>>> import numpy as np
>>> from numpy import linalg as LA
>>> np.set_printoptions(precision=2, suppress=True, linewidth=120, legacy="1.25")
>>> m1 = np.loadtxt("m.csv", delimiter=",")
>>> m1
array([[ 0.53, -0.3 ,  1.01, -0.69, -0.69,  0.21],
       [-0.3 ,  0.63, -0.28, -0.63,  0.45, -0.6 ],
       [ 1.01, -0.28, -0.48, -0.02, -0.23,  0.7 ],
       [-0.69, -0.63, -0.02, -0.42,  0.55, -0.12],
       [-0.69,  0.45, -0.23,  0.55,  0.12,  0.15],
       [ 0.21, -0.6 ,  0.7 , -0.12,  0.15, -1.37]])
>>> M2 = np.array([[0, 0], [2, 2], [2, 1], [-1, 2], [2, 2], [-1, -2]])
>>> np.vstack([m1, M2.T]).shape
(8, 6)
>>> LA.matrix_rank(np.vstack([m1, M2.T]))
6
>>> np.einsum("ik,kj->ji", m1, M2)
array([[ 0.5 ,  2.81, -2.65,  0.34, -0.03,  1.99],
       [-2.78,  1.81, -2.95, -0.77,  1.7 ,  2.29]])
>>> M2.T @ m1.T
array([[ 0.5 ,  2.81, -2.65,  0.34, -0.03,  1.99],
       [-2.78,  1.81, -2.95, -0.77,  1.7 ,  2.29]])
>>> np.einsum("ik,kj->ij", m1, M2)
array([[ 0.5 , -2.78],
       [ 2.81,  1.81],
       [-2.65, -2.95],
       [ 0.34, -0.77],
       [-0.03,  1.7 ],
       [ 1.99,  2.29]])
>>> rank = LA.matrix_rank(m1)
>>> rank
5
>>> ns = LA.svd(m1)[2][rank:].T
>>> ns @ ns.T
array([[0.07, 0.05, 0.13, 0.04, 0.2 , 0.07],
       [0.05, 0.04, 0.1 , 0.03, 0.15, 0.05],
       [0.13, 0.1 , 0.23, 0.07, 0.36, 0.13],
       [0.04, 0.03, 0.07, 0.02, 0.1 , 0.04],
       [0.2 , 0.15, 0.36, 0.1 , 0.57, 0.2 ],
       [0.07, 0.05, 0.13, 0.04, 0.2 , 0.07]])
>>> [int(LA.matrix_rank(np.delete(m1, i, axis=0))) for i in range(6)]
[5, 5, 5, 5, 5, 5]
>>> LA.matrix_rank(m1.T @ m1), LA.matrix_rank(m1 @ m1.T)
(5, 5)
>>> np.allclose(m1 @ ns, 0)
True
>>> ev, vecs = LA.eigh(m1)
>>> vec = np.array([3, 1, 3, 0, 2, 3])
>>> round(float(np.abs(m1).sum(axis=1).max()), 2), np.round(np.abs(ev).max(), 2)
(3.43, 2.0)
>>> (np.sign(vecs[:, -1].round(6)) == np.sign(vecs[0, -1].round(6))).astype(int)
array([1, 0, 1, 0, 0, 1])
>>> np.round(vec @ m1 @ vec / (vec @ vec), 2), np.round(ev[0], 2), round(float(ev[-1]), 2)
(0.29, -2.0, 2.0)
>>> vecs * np.abs(ev) @ vecs.T
array([[ 1.41, -0.25,  0.06, -0.13, -0.52,  0.18],
       [-0.25,  1.14, -0.35,  0.12, -0.04,  0.07],
       [ 0.06, -0.35,  1.14, -0.28, -0.45, -0.4 ],
       [-0.13,  0.12, -0.28,  1.11, -0.06,  0.15],
       [-0.52, -0.04, -0.45, -0.06,  0.64, -0.41],
       [ 0.18,  0.07, -0.4 ,  0.15, -0.41,  1.56]])
